$ python3 -q
>>> import numpy as np
>>> np.set_printoptions(suppress=True, linewidth=200)
>>> rng = np.random.default_rng(62327)
>>> mat = np.array([[8, -6, -8, 8, -1], [-7, -3, -1, 5, 4], [-5, -7, 3, 0, 2]]) * (rng.random((3, 5)) < 0.3)
>>> mat
array([[ 0, -6,  0,  8, -1],
       [-7,  0, -1,  5,  4],
       [-5, -7,  3,  0,  0]])
>>> ang = np.radians(36)
>>> R = np.eye(5)
>>> R[0, 0] = R[4, 4] = np.cos(ang)
>>> R[0, 4], R[4, 0] = -np.sin(ang), np.sin(ang)
>>> R.round(2)
array([[ 0.81,  0.  ,  0.  ,  0.  , -0.59],
       [ 0.  ,  1.  ,  0.  ,  0.  ,  0.  ],
       [ 0.  ,  0.  ,  1.  ,  0.  ,  0.  ],
       [ 0.  ,  0.  ,  0.  ,  1.  ,  0.  ],
       [ 0.59,  0.  ,  0.  ,  0.  ,  0.81]])
>>> B = mat @ R.T
>>> B.round(2)
array([[ 0.59, -6.  ,  0.  ,  8.  , -0.81],
       [-8.01,  0.  , -1.  ,  5.  , -0.88],
       [-4.05, -7.  ,  3.  ,  0.  , -2.94]])
>>> np.round(np.linalg.det(R), 2), round(float(np.trace(R)), 2)
(np.float64(1.0), 4.62)
>>> B = mat / np.sqrt((mat ** 2).mean(axis=1, keepdims=True))
>>> np.linalg.matrix_rank(B) == np.linalg.matrix_rank(mat)
np.True_
>>> mat - mat.mean(axis=1, keepdims=True)
array([[-0.2, -6.2, -0.2,  7.8, -1.2],
       [-7.2, -0.2, -1.2,  4.8,  3.8],
       [-3.2, -5.2,  4.8,  1.8,  1.8]])
>>> def softmax(z):
...     e = np.exp(z - z.max(axis=-1, keepdims=True))
...     return e / e.sum(axis=-1, keepdims=True)
... 
>>> np.round(softmax(mat[2] + -2), 2) + 0
array([0.  , 0.  , 0.91, 0.05, 0.05])
>>> np.round(softmax(mat[2]), 2) + 0
array([0.  , 0.  , 0.91, 0.05, 0.05])
>>> np.round(softmax(10 * mat[2]), 2) + 0
array([0., 0., 1., 0., 0.])
>>> scores = mat @ mat.T / np.sqrt(5)
>>> softmax(scores).round(6).argmax(axis=1)
array([0, 1, 2])
>>> np.round(softmax(scores)[2] @ mat, 2) + 0
array([-5., -7.,  3.,  0.,  0.])
>>> np.round(np.linalg.norm(mat, axis=1), 2)
array([10.05,  9.54,  9.11])
>>> np.linalg.norm(mat, axis=1).argmax()
np.int64(0)
>>> round(float(np.linalg.norm(mat[0] - mat[1])), 2)
10.95
>>> round(float(np.linalg.norm(mat[0], 1)), 2), round(np.linalg.norm(mat[0], np.inf), 2)
(15.0, np.float64(8.0))
>>> cov = mat.T @ mat
>>> np.round(np.linalg.svd(mat, compute_uv=False) ** 2, 2)
array([165.88,  60.4 ,  48.72])
>>> np.diag(cov)
array([74, 85, 10, 89, 17])
>>> X = np.load("test9.npy")
>>> X
array([[2, 6],
       [8, 8]])
>>> B = np.array([[1, -2, 1], [2, 2, 0]])
>>> np.einsum("ik,kj->ij", X, B)
array([[14,  8,  2],
       [24,  0,  8]])
>>> np.linalg.matrix_rank(np.vstack([X, B.T]))
np.int64(2)
>>> np.einsum("ij->j", X)
array([10, 14])
>>> np.linalg.matrix_rank(X @ B)
np.int64(2)
>>> (X - X.T) / 2
array([[ 0., -1.],
       [ 1.,  0.]])
>>> X @ X
array([[ 52,  60],
       [ 80, 112]])
>>> np.allclose(X, X.T)
False
>>> np.trace(X)
np.int64(10)
>>> O, vecs = np.linalg.qr(X[:, :1])[0], np.linalg.qr(X[:, 1:])[0]
>>> sig = np.linalg.svd(O.T @ vecs, compute_uv=False)
>>> np.round(np.degrees(np.arccos(sig.clip(0, 1))), 2)
array([22.83])
>>> (sig > 0.9).sum()
np.int64(1)
>>> round(float(np.linalg.norm(O @ O.T - vecs @ vecs.T, 2)), 2)
0.39
>>> round(float(np.linalg.det(2 * X)), 2), round(float(np.linalg.det(X)), 2)
(-128.0, -32.0)
>>> np.round(np.linalg.eigvals(X).sum().real, 2)
np.float64(10.0)
>>> arr = np.loadtxt("a.csv", delimiter=",")
>>> arr.round(2)
array([[ 0.15, -0.05, -0.05,  0.35],
       [-0.05,  0.02,  0.02, -0.12],
       [-0.05,  0.02,  0.02, -0.12],
       [ 0.35, -0.12, -0.12,  0.82]])
>>> r0 = np.array([1, -2, -1])
>>> np.polyval(r0, mat[0])
array([-1, 47, -1, 47,  2])
>>> np.correlate(mat[0], mat[1], "full")
array([  0, -24, -30,  38,  36,  29,   1, -56,   7])
>>> [round(float(x), 2) for x in np.linalg.svd(arr, compute_uv=False)[:3]]
[1.0, 0.0, 0.0]
>>> np.linalg.cond(arr) > 100
np.True_
>>> np.linalg.matrix_rank(arr, rtol=0.1)
np.int64(1)
>>> J = np.array([[0, 0, 0, 2, -6, 4],
...     [0, 0, 0, -4, -6, 4],
...     [0, 0, 0, 6, -2, 4],
...     [2, -6, 4, 2, -6, 4],
...     [-4, -6, 4, -4, -6, 4],
...     [6, -2, 4, 6, -2, 4]])
>>> J
array([[ 0,  0,  0,  2, -6,  4],
       [ 0,  0,  0, -4, -6,  4],
       [ 0,  0,  0,  6, -2,  4],
       [ 2, -6,  4,  2, -6,  4],
       [-4, -6,  4, -4, -6,  4],
       [ 6, -2,  4,  6, -2,  4]])
>>> x = np.array([8, 0, 6, -9, -5, -4])
>>> target = J @ x
>>> c, lr = np.zeros(6), 1 / np.linalg.norm(J, 2) ** 2
>>> for i in range(6):
...     c -= lr * J.T @ (J @ c - target)
...     if i % 2 == 0: print(i, round(np.linalg.norm(J @ c - target), 2))
... 
0 66.09
2 50.98
4 42.94
>>> c.round(2)
array([ 1.89, -2.38,  2.31, -5.59, -2.28, -0.09])
>>> np.allclose(J, J.T)
False
>>> (J + J.T) / 2
array([[ 0.,  0.,  0.,  2., -5.,  5.],
       [ 0.,  0.,  0., -5., -6.,  1.],
       [ 0.,  0.,  0.,  5.,  1.,  4.],
       [ 2., -5.,  5.,  2., -5.,  5.],
       [-5., -6.,  1., -5., -6.,  1.],
       [ 5.,  1.,  4.,  5.,  1.,  4.]])
>>> np.trace(J)
np.int64(0)
>>> (J - J.T) / 2
array([[ 0.,  0.,  0.,  0., -1., -1.],
       [ 0.,  0.,  0.,  1.,  0.,  3.],
       [ 0.,  0.,  0.,  1., -3.,  0.],
       [ 0., -1., -1.,  0., -1., -1.],
       [ 1.,  0.,  3.,  1.,  0.,  3.],
       [ 1., -3.,  0.,  1., -3.,  0.]])
>>> np.allclose(J @ J.T, J.T @ J)
False
>>> np.round(np.sort(np.abs(np.linalg.eigvals(J))), 2)
array([ 0.9 ,  2.36,  4.59,  5.49, 12.01, 14.36])
>>> B = np.linalg.inv(J)
>>> np.round(np.linalg.slogdet(J)[0], 2)
np.float64(-1.0)
>>> np.round(np.linalg.det(J) * np.linalg.det(B), 2)
np.float64(1.0)
>>> np.round(np.linalg.det(J) * B, 2) + 0
array([[ 1536., -1536.,     0., -1536.,  1536.,     0.],
       [-3840.,  1536.,  2304.,  3840., -1536., -2304.],
       [-4224.,  3072.,  3456.,  4224., -3072., -3456.],
       [-1536.,  1536.,     0.,     0.,     0.,     0.],
       [ 3840., -1536., -2304.,     0.,     0.,     0.],
       [ 4224., -3072., -3456.,     0.,     0.,     0.]])
>>> np.round(J @ B, 2) + 0
array([[1., 0., 0., 0., 0., 0.],
       [0., 1., 0., 0., 0., 0.],
       [0., 0., 1., 0., 0., 0.],
       [0., 0., 0., 1., 0., 0.],
       [0., 0., 0., 0., 1., 0.],
       [0., 0., 0., 0., 0., 1.]])
>>> np.round(np.linalg.inv(B), 2) + 0
array([[ 0.,  0.,  0.,  2., -6.,  4.],
       [ 0.,  0.,  0., -4., -6.,  4.],
       [ 0.,  0.,  0.,  6., -2.,  4.],
       [ 2., -6.,  4.,  2., -6.,  4.],
       [-4., -6.,  4., -4., -6.,  4.],
       [ 6., -2.,  4.,  6., -2.,  4.]])
>>> M = np.array([[9, 12, -3, -4], [-21, 18, 7, -6], [-6, -8, 0, 0], [14, -12, 0, 0]])
>>> Uu, sig, Vh = np.linalg.svd(arr)
>>> sig.round(2) + 0
array([1., 0., 0., 0.])
>>> B = Uu[:, :1] @ np.diag(sig[:1]) @ Vh[:1]
>>> B.round(2)
array([[ 0.15, -0.05, -0.05,  0.35],
       [-0.05,  0.02,  0.02, -0.12],
       [-0.05,  0.02,  0.02, -0.12],
       [ 0.35, -0.12, -0.12,  0.82]])
>>> round(float(np.abs(arr - B).max()), 2)
0.0
>>> round(np.linalg.norm(arr - B) / np.linalg.norm(arr), 2)
np.float64(0.0)
>>> x = np.array([2, 1, 2, 1])
>>> np.round(np.linalg.eigvalsh(2 * B - np.eye(4)), 2)
array([-1., -1., -1.,  1.])
>>> round(np.trace(B), 2)
np.float64(1.0)
>>> np.round((x - B @ x) @ (B @ x), 2)
np.float64(0.0)
>>> np.round(np.eye(4) - B, 2)
array([[ 0.85,  0.05,  0.05, -0.35],
       [ 0.05,  0.98, -0.02,  0.12],
       [ 0.05, -0.02,  0.98,  0.12],
       [-0.35,  0.12,  0.12,  0.18]])
>>> W0 = np.load("case12.npy")
>>> W0
array([[ 1, -1,  1, -1],
       [ 1,  0,  0,  0],
       [ 1,  1,  1,  1]])
>>> B = np.array([[2, 0], [0, -2]])
>>> basis = np.kron(B, W0)
>>> basis.shape
(6, 8)
>>> basis
array([[ 2, -2,  2, -2,  0,  0,  0,  0],
       [ 2,  0,  0,  0,  0,  0,  0,  0],
       [ 2,  2,  2,  2,  0,  0,  0,  0],
       [ 0,  0,  0,  0, -2,  2, -2,  2],
       [ 0,  0,  0,  0, -2,  0,  0,  0],
       [ 0,  0,  0,  0, -2, -2, -2, -2]])
>>> np.linalg.matrix_rank(basis)
np.int64(6)
>>> B = W0 / np.linalg.norm(W0, axis=1, keepdims=True)
>>> cov = B @ B.T
>>> cov
array([[1. , 0.5, 0. ],
       [0.5, 1. , 0.5],
       [0. , 0.5, 1. ]])
>>> cov[0]
array([1. , 0.5, 0. ])
>>> np.argwhere(np.triu(np.abs(cov) > 0.95, 1))
array([], shape=(0, 2), dtype=int64)
>>> np.round(softmax(W0[1] + 4), 2)
array([0.48, 0.17, 0.17, 0.17])
>>> scores = W0 @ W0.T / np.sqrt(4)
>>> np.round(softmax(scores), 2)
array([[0.74, 0.16, 0.1 ],
       [0.33, 0.33, 0.33],
       [0.1 , 0.16, 0.74]])
>>> A = np.load("sample8.npy")
>>> A
array([[0, 1, 0, 0, 0, 0],
       [3, 0, 0, 0, 0, 0],
       [0, 3, 0, 0, 0, 0],
       [0, 0, 0, 1, 0, 0],
       [0, 0, 3, 0, 0, 0],
       [0, 0, 0, 3, 0, 0],
       [0, 0, 0, 0, 0, 1],
       [0, 0, 0, 0, 3, 0],
       [0, 0, 0, 0, 0, 3]])
>>> r0, v = A[1], A[7]
>>> r0 @ v
np.int64(0)
>>> r0 @ r0
np.int64(9)
>>> pr = (r0 @ v) / (r0 @ r0) * r0
>>> (v - pr) @ r0
np.float64(0.0)
>>> round(float(np.linalg.norm(r0 + v) ** 2 + np.linalg.norm(r0 - v) ** 2), 2)
36.0
>>> A.T @ A
array([[ 9,  0,  0,  0,  0,  0],
       [ 0, 10,  0,  0,  0,  0],
       [ 0,  0,  9,  0,  0,  0],
       [ 0,  0,  0, 10,  0,  0],
       [ 0,  0,  0,  0,  9,  0],
       [ 0,  0,  0,  0,  0, 10]])
>>> A[:, 4] @ A[:, 5]
np.int64(0)
>>> np.round(np.linalg.svd(A, compute_uv=False), 2)
array([3.16, 3.16, 3.16, 3.  , 3.  , 3.  ])
>>> A @ A.T
array([[1, 0, 3, 0, 0, 0, 0, 0, 0],
       [0, 9, 0, 0, 0, 0, 0, 0, 0],
       [3, 0, 9, 0, 0, 0, 0, 0, 0],
       [0, 0, 0, 1, 0, 3, 0, 0, 0],
       [0, 0, 0, 0, 9, 0, 0, 0, 0],
       [0, 0, 0, 3, 0, 9, 0, 0, 0],
       [0, 0, 0, 0, 0, 0, 1, 0, 3],
       [0, 0, 0, 0, 0, 0, 0, 9, 0],
       [0, 0, 0, 0, 0, 0, 3, 0, 9]])
>>> P = A @ np.linalg.solve(A.T @ A, A.T)
>>> P.round(2)
array([[0.1, 0. , 0.3, 0. , 0. , 0. , 0. , 0. , 0. ],
       [0. , 1. , 0. , 0. , 0. , 0. , 0. , 0. , 0. ],
       [0.3, 0. , 0.9, 0. , 0. , 0. , 0. , 0. , 0. ],
       [0. , 0. , 0. , 0.1, 0. , 0.3, 0. , 0. , 0. ],
       [0. , 0. , 0. , 0. , 1. , 0. , 0. , 0. , 0. ],
       [0. , 0. , 0. , 0.3, 0. , 0.9, 0. , 0. , 0. ],
       [0. , 0. , 0. , 0. , 0. , 0. , 0.1, 0. , 0.3],
       [0. , 0. , 0. , 0. , 0. , 0. , 0. , 1. , 0. ],
       [0. , 0. , 0. , 0. , 0. , 0. , 0.3, 0. , 0.9]])
>>> x = np.array([-9, 8, 1, -4, 8, 9])
>>> target = A @ x
>>> np.round(np.linalg.pinv(A) @ A, 2)
array([[1., 0., 0., 0., 0., 0.],
       [0., 1., 0., 0., 0., 0.],
       [0., 0., 1., 0., 0., 0.],
       [0., 0., 0., 1., 0., 0.],
       [0., 0., 0., 0., 1., 0.],
       [0., 0., 0., 0., 0., 1.]])
>>> target = target + 0.02 * rng.normal(size=9)
>>> target.round(2)
array([  8.03, -27.  ,  23.99,  -4.  ,   3.01, -12.  ,   8.99,  24.05,  26.99])
>>> c, *_ = np.linalg.lstsq(A, target)
>>> np.round(A.T @ (target - A @ c), 2) + 0
array([0., 0., 0., 0., 0., 0.])
>>> c.round()
array([-9.,  8.,  1., -4.,  8.,  9.])
>>> lab = rng.permutation(4)
>>> lab
array([0, 3, 1, 2])
>>> B = M[lab][:, lab]
>>> np.round(np.sort(np.abs(np.linalg.eigvals(B))), 2)
array([ 3.81,  3.81, 24.16, 24.16])
>>> np.trace(B)
np.int64(27)
>>> round(float(np.linalg.det(B)), 2), round(float(np.linalg.det(M[lab])), 2)
(8464.0, 8464.0)
>>> B
array([[  9,  -4,  12,  -3],
       [ 14,   0, -12,   0],
       [-21,  -6,  18,   7],
       [ -6,   0,  -8,   0]])
>>> m1 = np.loadtxt("m.csv", delimiter=",")
>>> m1.round(2)
array([[-0.28, -0.84,  0.47],
       [ 0.48, -0.54, -0.68],
       [ 0.83,  0.04,  0.56]])
>>> P = np.triu(np.array([[-8, 9, -5], [7, 3, 1], [0, 5, 2]]), 1) + np.eye(3)
>>> B = P @ m1 @ np.linalg.inv(P)
>>> round(float(np.linalg.det(B)), 2)
1.0
>>> B = np.array([[-2, -1], [-1, 2]])
>>> basis = np.kron(B, m1)
>>> np.round(np.linalg.norm(basis, 2), 2), round(float(np.linalg.norm(B, 2) * np.linalg.norm(m1, 2)), 2)
(np.float64(2.24), 2.24)
>>> np.linalg.matrix_rank(basis)
np.int64(6)
>>> x = np.array([-2, -3, -2])
>>> np.round(np.abs(np.linalg.eigvals(m1)), 2)
array([1., 1., 1.])
>>> np.round(np.linalg.inv(m1), 2)
array([[-0.28,  0.48,  0.83],
       [-0.84, -0.54,  0.04],
       [ 0.47, -0.68,  0.56]])
>>> [p for p in range(1, 25) if np.allclose(np.linalg.matrix_power(m1, p), np.eye(3))]
[]
>>> 3 - np.linalg.matrix_rank(m1 - np.eye(3), tol=1e-8)
np.int64(1)
>>> round(np.linalg.det(m1), 2)
np.float64(1.0)
>>> B = np.linalg.inv(m1)
>>> round(float(np.linalg.cond(m1)), 2)
1.0
>>> np.round(np.linalg.det(m1) * B, 2)
array([[-0.28,  0.48,  0.83],
       [-0.84, -0.54,  0.04],
       [ 0.47, -0.68,  0.56]])
>>> np.round(np.linalg.inv(B), 2)
array([[-0.28, -0.84,  0.47],
       [ 0.48, -0.54, -0.68],
       [ 0.83,  0.04,  0.56]])
>>> B = np.array([[0, 3], [0, 0], [0, 3]])
>>> np.round(np.einsum("ik,kj->ij", m1, B), 2)
array([[ 0.  ,  0.58],
       [ 0.  , -0.6 ],
       [ 0.  ,  4.16]])
>>> np.round(np.einsum("ij,ij->i", m1, m1), 2)
array([1., 1., 1.])
>>> np.linalg.matrix_rank(np.vstack([m1, B.T]))
np.int64(3)
>>> np.round(np.einsum("ij->j", m1), 2)
array([ 1.04, -1.34,  0.34])
